$ python3 -q
>>> import numpy as np
>>> np.set_printoptions(suppress=True, linewidth=140)
>>> feats = np.load("block5.npy")
>>> print(feats)
[[83.063 85.168 32.273 21.733]
 [53.832 62.966 13.225  5.267]
 [74.465 62.248 37.348 36.522]
 [69.731 67.139 20.887 22.662]]
>>> w, evecs = np.linalg.eig(feats)
>>> np.round(np.sort(np.linalg.eigvals(np.linalg.inv(feats))), 3)
array([0.005, 0.059, 0.167, 2.085])
>>> print(round(float(np.prod(w)), 3))
8903.358
>>> np.round(np.sort(np.linalg.eigvals(feats @ feats)), 3)
array([    0.23 ,    35.747,   289.18 , 33333.706])
>>> np.round(feats @ evecs[:, 0] - w[0] * evecs[:, 0], 3) + 0
array([0., 0., 0., 0.])
>>> theta = np.radians(16)
>>> R = np.eye(4)
>>> R[3, 3] = R[0, 0] = np.cos(theta)
>>> R[3, 0], R[0, 3] = -np.sin(theta), np.sin(theta)
>>> R.round(3)
array([[ 0.961,  0.   ,  0.   ,  0.276],
       [ 0.   ,  1.   ,  0.   ,  0.   ],
       [ 0.   ,  0.   ,  1.   ,  0.   ],
       [-0.276,  0.   ,  0.   ,  0.961]])
>>> out = feats @ R.T
>>> np.round(np.linalg.svd(feats, compute_uv=False), 3), np.round(np.linalg.svd(out, compute_uv=False), 3)
(array([210.925,  25.988,   5.99 ,   0.271]), array([210.925,  25.988,   5.99 ,   0.271]))
>>> np.round(np.abs(out - feats).max(axis=0), 3)
array([ 7.182,  0.   ,  0.   , 23.737])
>>> data = np.loadtxt("sample1.csv", delimiter=",")
>>> data.round(3)
array([[ 0.678,  0.309, -0.334, -0.107],
       [ 0.309,  0.694,  0.342,  0.004],
       [-0.334,  0.342,  0.607,  0.099],
       [-0.107,  0.004,  0.099,  0.022]])
>>> # a projection of rank 2
>>> r = np.linalg.matrix_rank(data)
>>> r
np.int64(2)
>>> null = np.linalg.svd(data)[2][r:].T
>>> null.shape
(4, 2)
>>> np.allclose(data @ null, 0)
True
>>> [int(np.linalg.matrix_rank(data[:i])) for i in range(1, len(data) + 1)]
[1, 2, 2, 2]
>>> np.einsum("ii->", data)
np.float64(2.0)
>>> round(np.linalg.det(2 * data), 3), np.round(np.linalg.det(data), 3)
(np.float64(0.0), np.float64(0.0))
>>> E = np.load("m.npy")
>>> print(E)
[[ -6  -8  25  -7  -1]
 [  5  18  10   9   1]
 [-42 -18   3 -21  39]
 [-19 -15  15  11 -15]
 [ 49  -2   0 -29  -9]
 [-45  -1  -5   3  33]]
>>> # rows and columns are dependent
>>> np.linalg.matrix_rank(E, rtol=0.1)
np.int64(4)
>>> np.round(np.linalg.norm(E, 2) / np.linalg.norm(E), 3)
np.float64(0.819)
>>> Uu, sig, Vh = np.linalg.svd(E)
>>> evecs = Vh[:(sig > 1e-8).sum()]
>>> rng = np.random.default_rng(82245)
>>> x = E[5] + 4 * E[4] + rng.integers(2) * np.eye(5)[4]
>>> x
array([ 151.,   -9.,   -5., -113.,   -2.])
>>> np.round(np.diag(evecs.T @ evecs), 3)
array([0.833, 0.759, 0.986, 0.68 , 0.742])
>>> np.allclose(evecs.T @ evecs @ x, x)
False
>>> np.round(np.linalg.norm(x - evecs.T @ evecs @ x), 3)
np.float64(0.508)
>>> out = E + rng.integers(-2, 3, (6, 4)) @ rng.integers(-2, 3, (4, 5))
>>> out
array([[-12,  -5,  29, -10,  -2],
       [ -1,  24,  15,   0,   2],
       [-36, -22,  -1, -15,  41],
       [-17, -15,  10,  14,  -8],
       [ 53,  -6,   0, -29, -19],
       [-49,   3,   3,  -5,  31]])
>>> out - E
array([[ -6,   3,   4,  -3,  -1],
       [ -6,   6,   5,  -9,   1],
       [  6,  -4,  -4,   6,   2],
       [  2,   0,  -5,   3,   7],
       [  4,  -4,   0,   0, -10],
       [ -4,   4,   8,  -8,  -2]])
>>> np.round(E @ np.linalg.pinv(E) @ E, 3) + 0
array([[ -6.,  -8.,  25.,  -7.,  -1.],
       [  5.,  18.,  10.,   9.,   1.],
       [-42., -18.,   3., -21.,  39.],
       [-19., -15.,  15.,  11., -15.],
       [ 49.,  -2.,   0., -29.,  -9.],
       [-45.,  -1.,  -5.,   3.,  33.]])
>>> np.round(np.trace(np.linalg.pinv(E) @ E), 3)
np.float64(4.0)
>>> Uu, sig, Vh = np.linalg.svd(E)
>>> sig.round(3) + 0
array([93.396, 48.211, 37.614, 23.155,  0.   ])
>>> np.argmax(sig[:-1] / (sig[1:] + 1e-6)) + 1
np.int64(4)
>>> out = Uu[:, :4] @ np.diag(sig[:4]) @ Vh[:4]
>>> round(float(np.linalg.norm(E - out) / np.linalg.norm(E)), 3)
0.0
>>> np.linalg.matrix_rank(E, rtol=0.05)
np.int64(4)
>>> out.round(3) + 0
array([[ -6.,  -8.,  25.,  -7.,  -1.],
       [  5.,  18.,  10.,   9.,   1.],
       [-42., -18.,   3., -21.,  39.],
       [-19., -15.,  15.,  11., -15.],
       [ 49.,  -2.,   0., -29.,  -9.],
       [-45.,  -1.,  -5.,   3.,  33.]])
>>> print(round(float(np.abs(E - out).max()), 3))
0.0
>>> out = np.array([[3, 4, 1, 4, -2, 3],
...     [4, 4, -5, 2, -5, 3],
...     [5, -3, 2, -4, 1, 2],
...     [-4, 5, -5, -4, -3, 5],
...     [-2, 1, 4, -3, 0, 5],
...     [5, 0, -2, -2, -5, -1]])
>>> m1 = np.tril(out)
>>> print(m1)
[[ 3  0  0  0  0  0]
 [ 4  4  0  0  0  0]
 [ 5 -3  2  0  0  0]
 [-4  5 -5 -4  0  0]
 [-2  1  4 -3  0  0]
 [ 5  0 -2 -2 -5 -1]]
>>> idx = rng.permutation(6)
>>> idx
array([4, 5, 1, 0, 3, 2])
>>> out = m1[idx][:, idx]
>>> np.allclose(out, m1)
False
>>> print(round(np.linalg.det(out), 3), round(np.linalg.det(m1[idx]), 3))
0.0 0.0
>>> np.diag(out)
array([ 0, -1,  4,  3, -4,  2])
>>> C2 = m1.T @ m1
>>> (m1 @ m1.T).shape
(6, 6)
>>> np.round(np.linalg.eigvalsh(C2)[::-1], 3) + 0
array([120.264,  76.372,  27.305,  21.42 ,   4.639,   0.   ])
>>> print(np.round(np.linalg.svd(m1, compute_uv=False) ** 2, 3) + 0)
[120.264  76.372  27.305  21.42    4.639   0.   ]
>>> np.linalg.matrix_rank(C2)
np.int64(5)
>>> np.allclose(C2, C2.T)
True
>>> np.linalg.matrix_rank(m1 - m1[0, 0] * np.eye(6))
np.int64(5)
>>> np.round(np.sort(np.linalg.eigvals(m1)), 3)
array([-4., -1.,  0.,  2.,  3.,  4.])
>>> np.prod(np.diag(m1)), np.round(np.linalg.det(m1), 3)
(np.int64(0), np.float64(0.0))
>>> print(m1 @ m1)
[[  9   0   0   0   0   0]
 [ 28  16   0   0   0   0]
 [ 13 -18   4   0   0   0]
 [ -1  15  10  16   0   0]
 [ 30 -23  23  12   0   0]
 [ 18  -9 -12  25   5   1]]
